$ python -q
>>> import numpy as np
>>> np.set_printoptions(precision=1, suppress=True, linewidth=140, floatmode="fixed")
>>> def rnd(a):
...     return np.round(a, 1) + 0
... 
>>> A = np.load("out8.npy")
>>> print(A)
[[1 0 0 0 0 0]
 [1 2 0 0 0 0]
 [1 1 0 0 0 0]
 [0 0 1 0 0 0]
 [0 0 1 2 0 0]
 [0 0 1 1 0 0]
 [0 0 0 0 1 0]
 [0 0 0 0 1 2]
 [0 0 0 0 1 1]]
>>> gram = A.T @ A
>>> print(rnd(np.linalg.svd(A, compute_uv=False) ** 2))
[7.2 7.2 7.2 0.8 0.8 0.8]
>>> print(np.allclose(gram, gram.T))
True
>>> print(np.diag(gram))
[3 5 3 5 3 5]
>>> print(rnd(np.linalg.eigvalsh(gram)[::-1]))
[7.2 7.2 7.2 0.8 0.8 0.8]
>>> proj = A @ np.linalg.solve(A.T @ A, A.T)
>>> print(rnd(proj))
[[ 0.8 -0.2  0.3  0.0  0.0  0.0  0.0  0.0  0.0]
 [-0.2  0.8  0.3  0.0  0.0  0.0  0.0  0.0  0.0]
 [ 0.3  0.3  0.3  0.0  0.0  0.0  0.0  0.0  0.0]
 [ 0.0  0.0  0.0  0.8 -0.2  0.3  0.0  0.0  0.0]
 [ 0.0  0.0  0.0 -0.2  0.8  0.3  0.0  0.0  0.0]
 [ 0.0  0.0  0.0  0.3  0.3  0.3  0.0  0.0  0.0]
 [ 0.0  0.0  0.0  0.0  0.0  0.0  0.8 -0.2  0.3]
 [ 0.0  0.0  0.0  0.0  0.0  0.0 -0.2  0.8  0.3]
 [ 0.0  0.0  0.0  0.0  0.0  0.0  0.3  0.3  0.3]]
>>> print(rnd(np.linalg.eigvalsh(proj)))
[0.0 0.0 0.0 1.0 1.0 1.0 1.0 1.0 1.0]
>>> B = proj / np.sqrt((proj ** 2).mean(axis=1, keepdims=True))
>>> print(np.linalg.matrix_rank(B) == np.linalg.matrix_rank(proj))
True
>>> print(rnd(np.linalg.norm(B, axis=1)))
[3.0 3.0 3.0 3.0 3.0 3.0 3.0 3.0 3.0]
>>> print(rnd(proj - proj.mean(axis=1, keepdims=True)))
[[ 0.7 -0.3  0.2 -0.1 -0.1 -0.1 -0.1 -0.1 -0.1]
 [-0.3  0.7  0.2 -0.1 -0.1 -0.1 -0.1 -0.1 -0.1]
 [ 0.2  0.2  0.2 -0.1 -0.1 -0.1 -0.1 -0.1 -0.1]
 [-0.1 -0.1 -0.1  0.7 -0.3  0.2 -0.1 -0.1 -0.1]
 [-0.1 -0.1 -0.1 -0.3  0.7  0.2 -0.1 -0.1 -0.1]
 [-0.1 -0.1 -0.1  0.2  0.2  0.2 -0.1 -0.1 -0.1]
 [-0.1 -0.1 -0.1 -0.1 -0.1 -0.1  0.7 -0.3  0.2]
 [-0.1 -0.1 -0.1 -0.1 -0.1 -0.1 -0.3  0.7  0.2]
 [-0.1 -0.1 -0.1 -0.1 -0.1 -0.1  0.2  0.2  0.2]]
>>> print(np.linalg.matrix_rank(proj - proj.mean(axis=1, keepdims=True)))
5
>>> feats = np.load("w.npy")
>>> print(feats)
[[ 3.7  1.2  0.6  0.7 -1.1  0.7]
 [ 1.2  4.8 -1.1 -1.5 -1.8 -0.5]
 [ 0.6 -1.1  4.2  0.8 -0.4  1.0]
 [ 0.7 -1.5  0.8  8.1 -0.6 -0.2]
 [-1.1 -1.8 -0.4 -0.6  5.7  1.7]
 [ 0.7 -0.5  1.0 -0.2  1.7  2.5]]
>>> B = np.array([[-2, 4, -5],
...     [4, -4, 2],
...     [5, -5, -5],
...     [-5, -3, 5],
...     [1, 5, -2],
...     [5, -1, 5]])
>>> print(np.vstack([feats, B.T]).shape)
(9, 6)
>>> print(np.linalg.matrix_rank(np.vstack([feats, B.T])))
6
>>> print(rnd(np.einsum("ij->j", feats)))
[5.8 1.1 5.1 7.3 3.5 5.2]
>>> t3 = np.stack([feats, 4 * feats, feats[::-1]])
>>> print(np.linalg.matrix_rank(t3))
[6 6 6]
>>> evals, vecs = np.linalg.eigh(feats)
>>> x0 = np.array([3, 2, 0, 1, 2, 7])
>>> print(rnd(vecs * np.maximum(evals, 0) @ vecs.T))
[[ 3.7  1.2  0.6  0.7 -1.1  0.7]
 [ 1.2  4.8 -1.1 -1.5 -1.8 -0.5]
 [ 0.6 -1.1  4.2  0.8 -0.4  1.0]
 [ 0.7 -1.5  0.8  8.1 -0.6 -0.2]
 [-1.1 -1.8 -0.4 -0.6  5.7  1.7]
 [ 0.7 -0.5  1.0 -0.2  1.7  2.5]]
>>> print(rnd(vecs * np.abs(evals) @ vecs.T))
[[ 3.7  1.2  0.6  0.7 -1.1  0.7]
 [ 1.2  4.8 -1.1 -1.5 -1.8 -0.5]
 [ 0.6 -1.1  4.2  0.8 -0.4  1.0]
 [ 0.7 -1.5  0.8  8.1 -0.6 -0.2]
 [-1.1 -1.8 -0.4 -0.6  5.7  1.7]
 [ 0.7 -0.5  1.0 -0.2  1.7  2.5]]
>>> print((np.sign(vecs[:, -1].round(6)) == np.sign(vecs[0, -1].round(6))).astype(int))
[1 0 1 1 1 1]
>>> rng = np.random.default_rng(37781)
>>> labels = rng.permutation(6)
>>> print(labels)
[4 0 3 1 2 5]
>>> B = feats[labels][:, labels]
>>> print(np.diag(B))
[5.7 3.7 8.1 4.8 4.2 2.5]
>>> print(rnd(np.sort(np.abs(np.linalg.eigvals(B)))))
[1.1 2.0 4.0 4.9 8.0 9.0]
>>> print(B)
[[ 5.7 -1.1 -0.6 -1.8 -0.4  1.7]
 [-1.1  3.7  0.7  1.2  0.6  0.7]
 [-0.6  0.7  8.1 -1.5  0.8 -0.2]
 [-1.8  1.2 -1.5  4.8 -1.1 -0.5]
 [-0.4  0.6  0.8 -1.1  4.2  1.0]
 [ 1.7  0.7 -0.2 -0.5  1.0  2.5]]
>>> print(np.trace(B))
29.0
>>> print(np.allclose(B, feats))
False
